$ python3 -q
>>> import numpy as np
>>> np.set_printoptions(suppress=True, linewidth=100)
>>> A = np.loadtxt("data.csv", delimiter=",")
>>> A
array([[-3.6,  3.3,  4.5, -1.5,  6.3,  1.2,  1.8,  0.9],
       [ 0.6,  0.8,  0.8, -1.4, -0.5,  0.1, -1.1,  2.5],
       [-0.3,  1.1,  0.6, -1.8,  1.6, -0.6, -1.7, -2.2],
       [-0.4,  2.4,  1. ,  1.1,  0.4, -0.3,  0.7, -1.6],
       [-1.2,  0.6,  1.3,  1.2, -0.2,  0.5, -0.3,  0.6],
       [ 0.3,  0.1,  1.4, -0.5, -1.2, -0.3,  0.9,  0. ],
       [ 0.8, -0.1,  0.9,  1. ,  1.2, -0.6, -0.9,  2.3],
       [ 1. , -1.1,  0.3, -0.2, -0.6, -1.2,  1.2,  0.1],
       [-2. , -0.6,  0.1,  1.1,  0.5,  0.6, -1.6,  0.3],
       [ 0.5,  0.1, -0.4,  1.5,  0. , -0.5, -0.6, -1.5],
       [-0.1, -0.5, -0.9,  0.6, -0.3, -0.3, -2.2, -0.9],
       [-0.1,  0.1, -0.2,  1.8, -2.6,  0.7,  0.5,  0.1],
       [-1.7, -0.7, -1.6, -1.9,  0.1,  0.6, -1.9,  2. ],
       [-0.4, -0.8, -1.8, -0.2, -0.2,  1.1, -0.4,  0.1],
       [ 1.4,  0. , -1.7,  0.4,  1.5, -0.5,  0.1, -1.4],
       [ 0.1,  0.8,  0.3, -0.6, -0.5, -0.1,  1. , -0.3],
       [ 2.1, -1.4,  0.5,  0.1,  1.1, -2.5, -0.5,  0.3],
       [ 0.7, -0.4,  0.3, -0.6,  1.6,  0.1, -0.3,  0.9]])
>>> B = np.array([[2, -2],
...     [5, 5],
...     [-5, 2],
...     [0, -3],
...     [-1, -3],
...     [0, -3],
...     [4, 3],
...     [5, -5]])
>>> np.vstack([A, B.T]).shape
(20, 8)
>>> B = np.c_[A[:, :2] @ np.array([[1, 1], [0, 1]]), np.array([1, -2, 1, 2, 0, 0, 1, -3, -3, -3, 2, -2, -2, 1, 0, 2, 3, -2])]
>>> B.round(1)
array([[-3.6, -0.3,  1. ],
       [ 0.6,  1.4, -2. ],
       [-0.3,  0.8,  1. ],
       [-0.4,  2. ,  2. ],
       [-1.2, -0.6,  0. ],
       [ 0.3,  0.4,  0. ],
       [ 0.8,  0.7,  1. ],
       [ 1. , -0.1, -3. ],
       [-2. , -2.6, -3. ],
       [ 0.5,  0.6, -3. ],
       [-0.1, -0.6,  2. ],
       [-0.1,  0. , -2. ],
       [-1.7, -2.4, -2. ],
       [-0.4, -1.2,  1. ],
       [ 1.4,  1.4,  0. ],
       [ 0.1,  0.9,  2. ],
       [ 2.1,  0.7,  3. ],
       [ 0.7,  0.3, -2. ]])
>>> np.round(np.linalg.norm(B - A @ np.linalg.lstsq(A, B)[0], axis=0), 1) + 0
array([0. , 0. , 7.3])
>>> np.linalg.matrix_rank(B)
np.int64(3)
>>> np.linalg.matrix_rank(np.c_[A, B])
np.int64(9)
>>> vec = np.array([2, 2, 2, 2, 1, 0, 0, 1])
>>> rhs = A @ vec
>>> np.round(np.linalg.pinv(A) @ A, 1) + 0
array([[1., 0., 0., 0., 0., 0., 0., 0.],
       [0., 1., 0., 0., 0., 0., 0., 0.],
       [0., 0., 1., 0., 0., 0., 0., 0.],
       [0., 0., 0., 1., 0., 0., 0., 0.],
       [0., 0., 0., 0., 1., 0., 0., 0.],
       [0., 0., 0., 0., 0., 1., 0., 0.],
       [0., 0., 0., 0., 0., 0., 1., 0.],
       [0., 0., 0., 0., 0., 0., 0., 1.]])
>>> np.round(np.linalg.lstsq(A, rhs)[0], 1) + 0
array([2., 2., 2., 2., 1., 0., 0., 1.])
>>> np.round(np.linalg.solve(A.T @ A, A.T @ rhs), 1) + 0
array([2., 2., 2., 2., 1., 0., 0., 1.])
>>> rng = np.random.default_rng(6692)
>>> rhs = rhs + 0.1 * rng.normal(size=18)
>>> rhs.round(1)
array([12.6,  3.7, -1.4,  7. ,  4.1,  1.5,  8.8, -0.5, -2. ,  1.9, -3. ,  0.7, -9.8, -6.5,  0.3,
        0.7,  4.1,  2.4])
>>> c, *_ = np.linalg.lstsq(A, rhs)
>>> c.round(1) + 0
array([2., 2., 2., 2., 1., 0., 0., 1.])
>>> dist = np.linalg.norm(A[:, None] - A[None], axis=-1)
>>> dist.mean(axis=1).argmax()
np.int64(0)
>>> dist[:5, :5].round(1)
array([[0. , 9.8, 8.8, 8.6, 8.8],
       [9.8, 0. , 5.3, 5.6, 3.8],
       [8.8, 5.3, 0. , 4.2, 5. ],
       [8.6, 5.6, 4.2, 0. , 3.3],
       [8.8, 3.8, 5. , 3.3, 0. ]])
>>> np.round(np.linalg.norm(A - A.mean(axis=0), axis=1), 1)
array([9.1, 3.2, 3.6, 3.3, 2.2, 2.4, 2.9, 2.7, 2.8, 2.5, 2.8, 3.8, 4.2, 2.7, 3.2, 1.9, 3.7, 1.8])
>>> J = np.load("test13.npy")
>>> J.round(1) + 0
array([[-53.7, -11.7, -15.4, -34.9, -38.9, -33.1, -52.9, -12.8],
       [-52.6, -11.5, -15. , -34.2, -38.2, -32.3, -52. , -12.4],
       [-36.8,  -9.1, -10.1, -24.2, -28.1, -20.7, -37.5,  -7.1],
       [-33.3,  -8.6,  -9.1, -22. , -25.9, -18.3, -34.4,  -6. ],
       [-27.8,  -7.8,  -7.4, -18.5, -22.3, -14.4, -29.3,  -4.4],
       [-18.6,  -6.5,  -4.8, -12.7, -16.2,  -8.3, -20.9,  -2. ],
       [ -3.5,  -4.1,  -1. ,  -3.1,  -5.6,   0. ,  -6.5,   0.3],
       [ -1.5,  -3.5,  -0.6,  -1.7,  -3.7,   0.6,  -4.2,   0.1],
       [ -1.3,  -3.4,  -0.6,  -1.6,  -3.5,   0.6,  -4. ,   0.1],
       [ -0.3,  -2.5,  -0.4,  -0.8,  -2.1,   0.5,  -2.4,  -0.2],
       [ -0.3,  -2.5,  -0.4,  -0.8,  -2.1,   0.5,  -2.3,  -0.2],
       [ -0.1,  -2.1,  -0.3,  -0.6,  -1.7,   0.4,  -1.9,  -0.3],
       [  0. ,  -0.8,  -0.2,  -0.2,  -0.6,   0.1,  -0.6,  -0.2],
       [  0.1,   2.2,   0.6,   0.6,   1.5,   0.4,   1.8,   1.1],
       [  1.1,   6.1,   2.2,   2. ,   4.1,   2.5,   5.3,   4. ],
       [  2.6,   9.1,   3.8,   3.5,   6.4,   5. ,   8.6,   6.9],
       [  7.7,  16.4,   8.2,   8.1,  12.6,  12.7,  17.4,  14.8],
       [  8.2,  17. ,   8.6,   8.5,  13.1,  13.5,  18.3,  15.6],
       [ 10.9,  19.9,  10.6,  10.7,  15.9,  17.2,  22.3,  19.1],
       [ 11.4,  20.5,  11.1,  11.2,  16.4,  18. ,  23.1,  19.9],
       [ 11.4,  20.6,  11.1,  11.2,  16.5,  18. ,  23.2,  19.9],
       [ 16.7,  25.8,  14.9,  15.4,  21.6,  25.2,  30.7,  26.6],
       [ 18.5,  27.4,  16.1,  16.8,  23.3,  27.6,  33.2,  28.7],
       [ 21.5,  30.2,  18.2,  19.2,  26.1,  31.7,  37.4,  32.4],
       [ 30.4,  37.6,  24.1,  26.1,  34.1,  43.3,  49.3,  42.6],
       [ 33.4,  40. ,  26. ,  28.4,  36.7,  47.2,  53.2,  45.9],
       [ 41.3,  46. ,  31. ,  34.3,  43.5,  57.2,  63.2,  54.4],
       [ 47.3,  50.4,  34.7,  38.8,  48.5,  64.6,  70.8,  60.7],
       [ 50.9,  53. ,  36.9,  41.5,  51.5,  69.2,  75.3,  64.5],
       [ 55.9,  56.5,  40. ,  45.2,  55.6,  75.3,  81.4,  69.7],
       [ 60.9,  59.9,  43. ,  48.9,  59.8,  81.5,  87.7,  74.8],
       [ 62. ,  60.7,  43.7,  49.7,  60.7,  82.9,  89. ,  76. ],
       [ 64. ,  62.1,  44.9,  51.2,  62.3,  85.4,  91.5,  78. ],
       [ 68.4,  65. ,  47.5,  54.4,  65.8,  90.7,  96.7,  82.4]])
>>> # rows and columns are dependent
>>> G = np.cov(J, rowvar=False)
>>> np.round(np.corrcoef(J.T), 1)
array([[1. , 0.9, 1. , 1. , 1. , 1. , 1. , 0.9],
       [0.9, 1. , 1. , 1. , 1. , 1. , 1. , 1. ],
       [1. , 1. , 1. , 1. , 1. , 1. , 1. , 1. ],
       [1. , 1. , 1. , 1. , 1. , 1. , 1. , 1. ],
       [1. , 1. , 1. , 1. , 1. , 1. , 1. , 1. ],
       [1. , 1. , 1. , 1. , 1. , 1. , 1. , 1. ],
       [1. , 1. , 1. , 1. , 1. , 1. , 1. , 1. ],
       [0.9, 1. , 1. , 1. , 1. , 1. , 1. , 1. ]])
>>> round(float(np.corrcoef(J[:, 3], J[:, 1])[0, 1]), 1)
1.0
>>> np.argsort(-J.std(axis=0).round(6), kind="stable")
array([6, 5, 0, 7, 4, 1, 3, 2])
>>> np.round(np.linalg.eigvalsh(G)[::-1], 1) + 0
array([7387.6,   83.8,   14.3,    0. ,    0. ,    0. ,    0. ,    0. ])
>>> np.round(J.std(axis=0), 1)
array([31.7, 25.1, 18.4, 24.1, 29.3, 35. , 41.8, 29.7])
